% python3 -q
>>> import numpy as np
>>> np.set_printoptions(suppress=True, linewidth=160)
>>> K = np.loadtxt("x.csv", delimiter=",")
>>> K
array([[-2.2, -0.5,  1. ,  2.3],
       [ 3.9, -1.5, -1.9,  1. ],
       [-1.7, -0.4,  0.8, -0.1],
       [-1.4,  0.7,  0.7, -0.2],
       [ 6.1,  0.8, -3. ,  0.5],
       [-0.2, -0.2,  0.2, -0.7],
       [ 1. ,  0.5, -0.7, -0.1],
       [ 0.1,  1.1,  0.1, -2. ],
       [ 0.6, -0.8,  0. , -2.2],
       [ 0.2,  1. , -0.1,  0.7],
       [ 1.6, -1. , -0.8,  1.5],
       [ 0.7,  0.1,  0. ,  0.4],
       [ 1.3,  0.3, -0.8, -0.4],
       [-4.8,  1.1,  2.4,  0.6],
       [ 3.4, -0.2, -1.4,  0. ],
       [ 2.3,  0.4, -1. , -1.1],
       [-2.8, -0.9,  1.4,  1.7],
       [ 0.2,  0.9, -0.3,  1.9],
       [-1.7, -0.6,  0.6, -1. ],
       [ 0.2, -0.6, -0.3, -0.1],
       [-0.5,  1.7,  0. ,  1. ],
       [-2.1,  2. ,  1.3, -0.2],
       [ 0.5,  0.6, -0.3, -0.6],
       [-0.9, -0.2,  0.6,  1.5],
       [-0.4, -0.3,  0.3,  1.2],
       [-1.8,  0.5,  1.1,  1.5],
       [ 1.2,  0.1, -0.4,  0.1]])
>>> P = K @ np.linalg.solve(K.T @ K, K.T)
>>> np.round(np.linalg.eigvalsh(P), 1) + 0
array([0., 0., 0., 0., 0., 0., 0., 0., 0., 0., 0., 0., 0., 0., 0., 0., 0., 0., 0., 0., 0., 0., 0., 1., 1., 1., 1.])
>>> np.allclose(P @ P, P)
True
>>> round(float(np.trace(P)), 1)
4.0
>>> d = np.linalg.norm(K[:, None] - K[None], axis=-1)
>>> d[18].round(1)
array([3.4, 6.5, 0.9, 1.6, 8.8, 1.6, 3.3, 2.7, 2.7, 3.1, 4.4, 2.9, 3.5, 4.3, 5.6, 4.4, 3. , 3.9, 0. , 2.3, 3.3, 2.8, 2.7, 2.7, 2.6, 2.8, 3.3])
>>> d.shape
(27, 27)
>>> np.round(np.linalg.norm(K, axis=1), 1)
array([3.4, 4.7, 1.9, 1.7, 6.9, 0.8, 1.3, 2.3, 2.4, 1.2, 2.5, 0.8, 1.6, 5.5, 3.7, 2.8, 3.7, 2.1, 2.1, 0.7, 2. , 3.2, 1. , 1.9, 1.3, 2.6, 1.3])
>>> np.unravel_index(d.round(6).argmax(), d.shape)
(np.int64(4), np.int64(13))
>>> np.flatnonzero(d[18] < d.mean() / 2)
array([ 2,  3,  5, 18])
>>> np.linalg.matrix_rank(d ** 2)
np.int64(6)
>>> cen = (K - K.mean(axis=0)) / K.std(axis=0)
>>> np.argwhere(np.abs(cen) > 2)
array([[ 1,  1],
       [ 4,  0],
       [ 4,  2],
       [ 7,  3],
       [ 8,  3],
       [13,  0],
       [13,  2],
       [21,  1]])
>>> c = np.linalg.lstsq(np.delete(cen, 0, axis=1), cen[:, 0])[0]
>>> c.round(1) + 0
array([ 0., -1.,  0.])
>>> round(1 - np.var(cen[:, 0] - np.delete(cen, 0, axis=1) @ c), 1)
np.float64(1.0)
>>> O, r_ = np.linalg.qr(K)
>>> r_.round(1) + 0
array([[11.4, -0.7, -5.5, -0.9],
       [ 0. ,  4.4,  0. , -0.5],
       [ 0. ,  0. ,  0.9, -0.8],
       [ 0. ,  0. ,  0. ,  5.8]])
>>> np.round(np.abs(np.diag(r_)), 1)
array([11.4,  4.4,  0.9,  5.8])
>>> np.round(O @ r_, 1) + 0
array([[-2.2, -0.5,  1. ,  2.3],
       [ 3.9, -1.5, -1.9,  1. ],
       [-1.7, -0.4,  0.8, -0.1],
       [-1.4,  0.7,  0.7, -0.2],
       [ 6.1,  0.8, -3. ,  0.5],
       [-0.2, -0.2,  0.2, -0.7],
       [ 1. ,  0.5, -0.7, -0.1],
       [ 0.1,  1.1,  0.1, -2. ],
       [ 0.6, -0.8,  0. , -2.2],
       [ 0.2,  1. , -0.1,  0.7],
       [ 1.6, -1. , -0.8,  1.5],
       [ 0.7,  0.1,  0. ,  0.4],
       [ 1.3,  0.3, -0.8, -0.4],
       [-4.8,  1.1,  2.4,  0.6],
       [ 3.4, -0.2, -1.4,  0. ],
       [ 2.3,  0.4, -1. , -1.1],
       [-2.8, -0.9,  1.4,  1.7],
       [ 0.2,  0.9, -0.3,  1.9],
       [-1.7, -0.6,  0.6, -1. ],
       [ 0.2, -0.6, -0.3, -0.1],
       [-0.5,  1.7,  0. ,  1. ],
       [-2.1,  2. ,  1.3, -0.2],
       [ 0.5,  0.6, -0.3, -0.6],
       [-0.9, -0.2,  0.6,  1.5],
       [-0.4, -0.3,  0.3,  1.2],
       [-1.8,  0.5,  1.1,  1.5],
       [ 1.2,  0.1, -0.4,  0.1]])
>>> np.round(abs(r_[0, 0]), 1), np.round(np.linalg.norm(K[:, 0]), 1)
(np.float64(11.4), np.float64(11.4))
>>> round(np.trace(O @ O.T), 1)
np.float64(4.0)
>>> A = np.array([[2, 2, 2], [1, 1, -1], [2, 1, -1]])
>>> A
array([[ 2,  2,  2],
       [ 1,  1, -1],
       [ 2,  1, -1]])
>>> B = np.linalg.inv(A)
>>> np.round(np.linalg.det(A) * B, 1)
array([[-0.,  4., -4.],
       [-1., -6.,  4.],
       [-1.,  2.,  0.]])
>>> round(np.linalg.cond(A), 1)
np.float64(9.0)
>>> A @ B
array([[1., 0., 0.],
       [0., 1., 0.],
       [0., 0., 1.]])
>>> B.round(1)
array([[ 0. , -1. ,  1. ],
       [ 0.2,  1.5, -1. ],
       [ 0.2, -0.5, -0. ]])
>>> Z = K[[13, 7]].astype(float)
>>> for _ in range(6):
...     labels = np.linalg.norm(K[:, None] - Z, axis=-1).argmin(axis=1)
...     Z = np.array([K[labels == j].mean(axis=0) for j in range(2)])
... 
>>> labels
array([0, 1, 0, 0, 1, 1, 1, 1, 1, 1, 1, 1, 1, 0, 1, 1, 0, 1, 0, 1, 0, 0, 1, 0, 0, 0, 1])
>>> np.bincount(labels)
array([11, 16])
>>> Z.round(1)
array([[-1.8,  0.3,  0.9,  0.8],
       [ 1.4,  0.1, -0.7, -0.1]])
>>> np.abs(Z[1] - Z[0]).argmax()
np.int64(0)
>>> ev, vecs = np.linalg.eig(A)
>>> ev.round(1)
array([ 3.4, -2. ,  0.6])
>>> round(np.prod(ev), 1)
np.float64(-4.0)
>>> r0, r1 = A[0], A[2]
>>> r0 @ r0
np.int64(12)
>>> p = (r0 @ r1) / (r0 @ r0) * r0
>>> np.outer(r0, r1)
array([[ 4,  2, -2],
       [ 4,  2, -2],
       [ 4,  2, -2]])
>>> round(float(np.linalg.norm(r0 + r1) ** 2 + np.linalg.norm(r0 - r1) ** 2), 1)
36.0
>>> p.round(1)
array([0.7, 0.7, 0.7])
>>> np.linalg.matrix_rank(np.outer(r0, r1))
np.int64(1)
>>> m1 = np.load("run4.npy")
>>> m1.round(1) + 0
array([[-0.2, -0.4,  0.6,  0.2,  0.3, -0.4,  0.3],
       [ 0.6,  0. , -0.1,  0.6,  0. ,  0.2,  0.4],
       [ 0.2, -0.4, -0.5,  0.2,  0.1, -0.5, -0.4],
       [-0.1, -0.4, -0.5, -0.4,  0.1,  0.1,  0.6],
       [ 0.3, -0.6,  0.3, -0.2, -0.6,  0.2, -0.1],
       [ 0.2,  0.4,  0. , -0.2, -0.5, -0.7,  0.3],
       [-0.7, -0.1, -0.2,  0.5, -0.5,  0.1,  0.1]])
>>> # orthonormal columns
>>> rng = np.random.default_rng(334)
>>> labels = rng.permutation(7)
>>> labels
array([2, 3, 6, 1, 0, 5, 4])
>>> B = m1[labels][:, labels]
>>> np.round(np.diag(B), 1) + 0
array([-0.5, -0.4,  0.1,  0. , -0.2, -0.7, -0.6])
>>> np.allclose(B, m1)
False
>>> round(float(np.linalg.det(B)), 1), np.round(np.linalg.det(m1[labels]), 1)
(1.0, np.float64(1.0))
>>> round(np.trace(B), 1)
np.float64(-2.4)
>>> vec = np.array([-1, -5, -4, 0, -1, -2, -1])
>>> target = m1 @ vec
>>> target.round(1)
array([ 0.3, -0.9,  5.5,  3.1,  1.8, -0.5,  2.1])
>>> np.round(np.linalg.solve(m1, 4 * target), 1) + 0
array([ -4., -20., -16.,   0.,  -4.,  -8.,  -4.])
>>> np.round(np.linalg.solve(m1, target), 1) + 0
array([-1., -5., -4.,  0., -1., -2., -1.])
>>> labels = rng.permutation(7)
>>> B = m1[:, labels] * rng.choice([-1, 1], 7)
>>> B.round(1) + 0
array([[ 0.2,  0.3, -0.4, -0.4,  0.2,  0.3,  0.6],
       [-0.6,  0. ,  0.2,  0. ,  0.6,  0.4, -0.1],
       [-0.2,  0.1, -0.5, -0.4,  0.2, -0.4, -0.5],
       [ 0.1,  0.1,  0.1, -0.4, -0.4,  0.6, -0.5],
       [-0.3, -0.6,  0.2, -0.6, -0.2, -0.1,  0.3],
       [-0.2, -0.5, -0.7,  0.4, -0.2,  0.3,  0. ],
       [ 0.7, -0.5,  0.1, -0.1,  0.5,  0.1, -0.2]])
>>> U, _, vt = np.linalg.svd(m1.T @ B)
>>> np.round(U @ vt, 1) + 0
array([[-1.,  0.,  0.,  0.,  0.,  0.,  0.],
       [ 0.,  0.,  0.,  1.,  0.,  0.,  0.],
       [ 0.,  0.,  0.,  0.,  0.,  0.,  1.],
       [ 0.,  0.,  0.,  0.,  1.,  0.,  0.],
       [ 0.,  1.,  0.,  0.,  0.,  0.,  0.],
       [ 0.,  0.,  1.,  0.,  0.,  0.,  0.],
       [ 0.,  0.,  0.,  0.,  0.,  1.,  0.]])
>>> J = np.array([[5.0, 5.0, 4.0, -2.0, 0.0],
...     [-1.0, 2.0, 3.0, -4.0, 0.0],
...     [4.0, -4.0, -3.0, -2.0, 0.0],
...     [2.0, -1.0, -2.0, 3.0, 0.0],
...     [0.0, 0.0, 0.0, 0.0, -2.0]])
>>> # 2 blocks once reordered
>>> J @ J
array([[ 32.,  21.,  27., -44.,   0.],
       [ -3.,  -9.,   1., -24.,   0.],
       [  8.,  26.,  17.,   8.,   0.],
       [  9.,  13.,   5.,  13.,   0.],
       [  0.,   0.,   0.,   0.,   4.]])
>>> np.round(np.sort(np.linalg.eigvals(J).real), 1) + 0
array([-2.9, -2. ,  0. ,  5. ,  5. ])
>>> round(float(np.linalg.det(J)), 1)
-2.0
>>> (J != 0).astype(int)
array([[1, 1, 1, 1, 0],
       [1, 1, 1, 1, 0],
       [1, 1, 1, 1, 0],
       [1, 1, 1, 1, 0],
       [0, 0, 0, 0, 1]])
>>> (np.linalg.matrix_power((J != 0) + (J.T != 0) + np.eye(5), 5) > 0).astype(int)
array([[1, 1, 1, 1, 0],
       [1, 1, 1, 1, 0],
       [1, 1, 1, 1, 0],
       [1, 1, 1, 1, 0],
       [0, 0, 0, 0, 1]])
>>> U, sig, vt = np.linalg.svd(J, full_matrices=False)
>>> U.shape, sig.shape, vt.shape
((5, 5), (5,), (5, 5))
>>> (sig > 1e-8).sum()
np.int64(5)
>>> np.round(U.T @ U, 1) + 0
array([[1., 0., 0., 0., 0.],
       [0., 1., 0., 0., 0.],
       [0., 0., 1., 0., 0.],
       [0., 0., 0., 1., 0.],
       [0., 0., 0., 0., 1.]])
>>> np.round(np.cumsum(sig ** 2) / np.sum(sig ** 2), 1)
array([0.6, 0.8, 1. , 1. , 1. ])
>>> np.abs(U[:, 0]).round(6).argmax()
np.int64(0)
>>> np.allclose(U * sig @ vt, J)
True
>>> np.round(U.T @ J @ vt.T, 1) + 0
array([[9.6, 0. , 0. , 0. , 0. ],
       [0. , 6.8, 0. , 0. , 0. ],
       [0. , 0. , 4.9, 0. , 0. ],
       [0. , 0. , 0. , 2. , 0. ],
       [0. , 0. , 0. , 0. , 0. ]])
>>> B = np.array([[1, 3], [-2, 0]])
>>> Z = np.kron(B, J)
>>> round(float(np.linalg.norm(Z, 2)), 1), np.round(np.linalg.norm(B, 2) * np.linalg.norm(J, 2), 1)
(31.3, np.float64(31.3))
>>> np.linalg.matrix_rank(Z)
np.int64(10)
>>> U, sig, vt = np.linalg.svd(J)
>>> np.argmax(sig[:-1] / (sig[1:] + 1e-6)) + 1
np.int64(4)
>>> B = U[:, :4] @ np.diag(sig[:4]) @ vt[:4]
>>> B.round(1)
array([[ 5.,  5.,  4., -2.,  0.],
       [-1.,  2.,  3., -4.,  0.],
       [ 4., -4., -3., -2.,  0.],
       [ 2., -1., -2.,  3.,  0.],
       [ 0.,  0.,  0.,  0., -2.]])
>>> np.linalg.cond(J) > 100
np.True_
>>> np.linalg.matrix_rank(J, rtol=0.1)
np.int64(4)
>>> [round(float(x), 1) for x in np.linalg.svd(J, compute_uv=False)[:3]]
[9.6, 6.8, 4.9]
>>> labels = rng.integers(0, 2, 9)
>>> E = np.triu((labels[:, None] == labels) & (rng.random((9, 9)) < 0.8), 1).astype(int)
>>> E += E.T
>>> E
array([[0, 1, 0, 0, 1, 0, 0, 0, 0],
       [1, 0, 0, 0, 1, 0, 0, 0, 1],
       [0, 0, 0, 1, 0, 1, 1, 0, 0],
       [0, 0, 1, 0, 0, 1, 1, 1, 0],
       [1, 1, 0, 0, 0, 0, 0, 0, 1],
       [0, 0, 1, 1, 0, 0, 1, 0, 0],
       [0, 0, 1, 1, 0, 1, 0, 1, 0],
       [0, 0, 0, 1, 0, 0, 1, 0, 0],
       [0, 1, 0, 0, 1, 0, 0, 0, 0]])
>>> # rank 8
>>> labels = rng.permutation(9)
>>> labels
array([5, 8, 6, 1, 7, 0, 4, 2, 3])
>>> B = E[labels][:, labels]
>>> np.diag(B)
array([0, 0, 0, 0, 0, 0, 0, 0, 0])
>>> np.round(np.sort(np.abs(np.linalg.eigvals(B))), 1) + 0
array([0. , 0.4, 1. , 1. , 1. , 1.6, 1.7, 2.6, 3.3])
>>> B
array([[0, 0, 1, 0, 0, 0, 0, 1, 1],
       [0, 0, 0, 1, 0, 0, 1, 0, 0],
       [1, 0, 0, 0, 1, 0, 0, 1, 1],
       [0, 1, 0, 0, 0, 1, 1, 0, 0],
       [0, 0, 1, 0, 0, 0, 0, 0, 1],
       [0, 0, 0, 1, 0, 0, 1, 0, 0],
       [0, 1, 0, 1, 0, 1, 0, 0, 0],
       [1, 0, 1, 0, 0, 0, 0, 0, 1],
       [1, 0, 1, 0, 1, 0, 0, 1, 0]])
>>> mat = np.load("m.npy")
>>> mat.round(1) + 0
array([[-0.1, -0.3,  0. ],
       [-0.3, -0.9,  0. ],
       [ 0.3, -0.1, -1. ],
       [-0.9,  0.3, -0.3]])
>>> # keeps lengths
>>> labels = rng.permutation(3)
>>> B = mat[:, labels] * rng.choice([-1, 1], 3)
>>> B.round(1) + 0
array([[-0.1,  0. , -0.3],
       [-0.3,  0. , -0.9],
       [ 0.3,  1. , -0.1],
       [-0.9,  0.3,  0.3]])
>>> U, _, vt = np.linalg.svd(mat.T @ B)
>>> labels
array([0, 2, 1])
>>> vec = np.array([2, 3, 1])
>>> np.sign((mat @ vec).round(6))
array([-1., -1., -1., -1.])
>>> np.round(mat @ vec, 1)
array([-1.1, -3.3, -0.8, -1.1])
>>> (mat @ vec).argmax()
np.int64(2)
>>> B = np.array([[1, 0], [1, -3], [-1, -1]])
>>> np.round(np.einsum("ik,kj->ji", mat, B), 1)
array([[-0.4, -1.2,  1.1, -0.3],
       [ 0.8,  2.7,  1.3, -0.7]])
>>> np.round(np.einsum("ij->j", mat), 1)
array([-1.1, -1. , -1.2])
>>> np.round(np.einsum("ik,kj->ij", mat, B), 1)
array([[-0.4,  0.8],
       [-1.2,  2.7],
       [ 1.1,  1.3],
       [-0.3, -0.7]])
>>> M = np.load("layer5.npy")
>>> M
array([[3., 0., 2., 0.],
       [0., 3., 0., 2.],
       [2., 0., 3., 0.],
       [0., 2., 0., 3.]])
>>> # 2 groups of indices that never mix
>>> (M @ M)[0]
array([13.,  0., 12.,  0.])
>>> r0 = np.array([0, 1, 0, 1])
>>> B = M + np.outer(r0, np.eye(4)[2])
>>> round(np.linalg.det(B) / np.linalg.det(M), 1), round(float(1 + np.linalg.solve(M, r0)[2]), 1)
(np.float64(1.0), 1.0)
>>> B
array([[3., 0., 2., 0.],
       [0., 3., 1., 2.],
       [2., 0., 3., 0.],
       [0., 2., 1., 3.]])
>>> np.linalg.matrix_rank(np.linalg.inv(B) - np.linalg.inv(M), tol=1e-8)
np.int64(1)
>>> cov = B.T @ B
>>> np.diag(cov)
array([13., 13., 15., 13.])
>>> cov
array([[13.,  0., 12.,  0.],
       [ 0., 13.,  5., 12.],
       [12.,  5., 15.,  5.],
       [ 0., 12.,  5., 13.]])
>>> np.round(np.linalg.svd(B, compute_uv=False) ** 2, 1)
array([31.1, 20.9,  1. ,  1. ])
>>> np.trace(cov), (B ** 2).sum()
(np.float64(54.0), np.float64(54.0))
>>> (B @ B.T).shape
(4, 4)
